$ python -q
>>> import numpy as np
>>> np.set_printoptions(precision=2, suppress=True, linewidth=160, sign=" ")
>>> rd = lambda a: np.round(a, 2) + 0
>>> data = np.loadtxt("w.csv", delimiter=",")
>>> data
array([[-2.,  0.,  2.,  0.,  0.,  1.,  1.,  1.,  1.,  2.,  0.,  1.],
       [-2.,  2.,  2.,  2.,  0.,  0.,  0.,  1.,  1.,  1.,  0.,  2.],
       [-4.,  2.,  1.,  1.,  0.,  0.,  0.,  1.,  2.,  2.,  2.,  0.],
       [-4.,  1.,  1.,  1.,  0.,  2.,  0.,  1.,  2.,  2.,  0.,  0.],
       [-2.,  0.,  1.,  0.,  2.,  2.,  2.,  1.,  1.,  0.,  1.,  1.],
       [-2.,  1.,  0.,  2.,  1.,  2.,  1.,  1.,  1.,  2.,  2.,  2.]])
>>> x = np.array([3, 5, 1, 0, 3, 2, 3, 3, 1, 4, 2, 3])
>>> a = np.maximum(data @ x, 0)
>>> rd(np.tanh(data @ x))
array([ 1.,  1.,  1.,  1.,  1.,  1.])
>>> data.T @ a
array([-282.,  114.,  119.,  129.,   71.,  140.,   87.,  114.,  141.,  168.,  114.,  138.])
>>> a
array([ 16.,  20.,  16.,  11.,  20.,  31.])
>>> X = np.loadtxt("mat.csv", delimiter=",")
>>> rd(X)
array([[-14.54,  27.43, -16.85, -31.6 , -41.75],
       [-12.76,  25.17, -14.57, -28.19, -37.06],
       [-11.09,  23.  , -12.47, -24.98, -32.66],
       [ -9.38,  20.7 , -10.36, -21.69, -28.13],
       [ -2.62,  10.2 ,  -2.64,  -8.31,  -9.78],
       [  0.26,   2.84,   0.  ,  -1.48,  -0.85],
       [ -0.37,  -0.36,   0.07,   0.13,  -0.44],
       [ -1.7 ,   0.01,   2.36,   1.1 ,  -2.14],
       [ -1.99,   1.2 ,   6.8 ,   3.45,  -1.83],
       [ -1.84,   1.83,   9.58,   5.1 ,  -1.03],
       [ -1.  ,   3.13,  16.48,   9.49,   1.87],
       [ -0.09,   3.93,  21.71,  13.  ,   4.59],
       [  0.32,   4.23,  23.83,  14.46,   5.79]])
>>> lab = X[:, 2] > np.median(X[:, 2])
>>> u = X[lab].mean(axis=0) - X[~lab].mean(axis=0)
>>> rd((((X - X.mean(axis=0)) @ u > 0) == lab).mean())
np.float64(0.85)
>>> ((X - X.mean(axis=0)) @ u > 0).astype(int)
array([ 0,  0,  0,  0,  0,  1,  1,  1,  1,  1,  1,  1,  1])
>>> lab.astype(int)
array([ 0,  0,  0,  0,  0,  0,  0,  1,  1,  1,  1,  1,  1])
>>> d = np.linalg.norm(X[:, None] - X[None], axis=-1)
>>> d.shape
(13, 13)
>>> (d + 1e9 * np.eye(13)).round(6).argmin(axis=1)
array([  1,   2,   1,   2,   5,   6,   7,   6,   9,   8,  11,  12,  11])
>>> rd(d[1])
array([  6.87,   0.  ,   6.45,  13.08,  40.11,  53.89,  56.24,  55.85,  58.22,  60.44,  67.25,  73.2 ,  75.75])
>>> np.linalg.matrix_rank(d ** 2)
np.int64(5)
>>> np.flatnonzero(d[1] < d.mean() / 2)
array([ 0,  1,  2,  3])
>>> d.mean(axis=1).argmax()
np.int64(0)
>>> rd(d[:5, :5])
array([[  0.  ,   6.87,  13.32,  19.95,  46.97],
       [  6.87,   0.  ,   6.45,  13.08,  40.11],
       [ 13.32,   6.45,   0.  ,   6.63,  33.66],
       [ 19.95,  13.08,   6.63,   0.  ,  27.04],
       [ 46.97,  40.11,  33.66,  27.04,   0.  ]])
>>> U, sv, vt = np.linalg.svd(X)
>>> np.argmax(sv[:-1] / (sv[1:] + 1e-6)) + 1
np.int64(3)
>>> rd(sv)
array([ 111.26,   38.99,    5.55,    0.  ,    0.  ])
>>> other = U[:, :3] @ np.diag(sv[:3]) @ vt[:3]
>>> rd(np.abs(X - other).max())
np.float64(0.0)
>>> np.linalg.matrix_rank(X, rtol=0.05)
np.int64(2)
>>> Xs = X - X.mean(axis=0)
>>> U, sv, vt = np.linalg.svd(Xs, full_matrices=False)
>>> np.abs(U[:, 0]).argmax()
np.int64(0)
>>> (np.sign(U[:, 0]) == np.sign(U[0, 0])).astype(int)
array([ 1,  1,  1,  1,  1,  0,  0,  0,  0,  0,  0,  0,  0])
>>> rd(Xs.mean(axis=0))
array([ 0.,  0.,  0.,  0.,  0.])
>>> np.searchsorted(np.cumsum(sv ** 2) / (sv ** 2).sum(), 0.9) + 1
np.int64(1)
>>> Xs = X - X.mean(axis=0)
>>> evecs = np.linalg.svd(Xs)[2][:3]
>>> other = Xs - Xs @ evecs.T @ evecs
>>> rd(np.linalg.norm(other) / np.linalg.norm(Xs))
np.float64(0.0)
>>> rd((Xs @ evecs.T).std(axis=0))
array([ 27.75,   6.04,   1.53])
>>> rd(np.cov(Xs @ evecs.T, rowvar=False))
array([[ 834.2 ,    0.  ,    0.  ],
       [   0.  ,   39.56,    0.  ],
       [   0.  ,    0.  ,    2.52]])
>>> np.linalg.norm(other, axis=1).round(6).argmax()
np.int64(0)
>>> rd(other.std(axis=0))
array([ 0.,  0.,  0.,  0.,  0.])
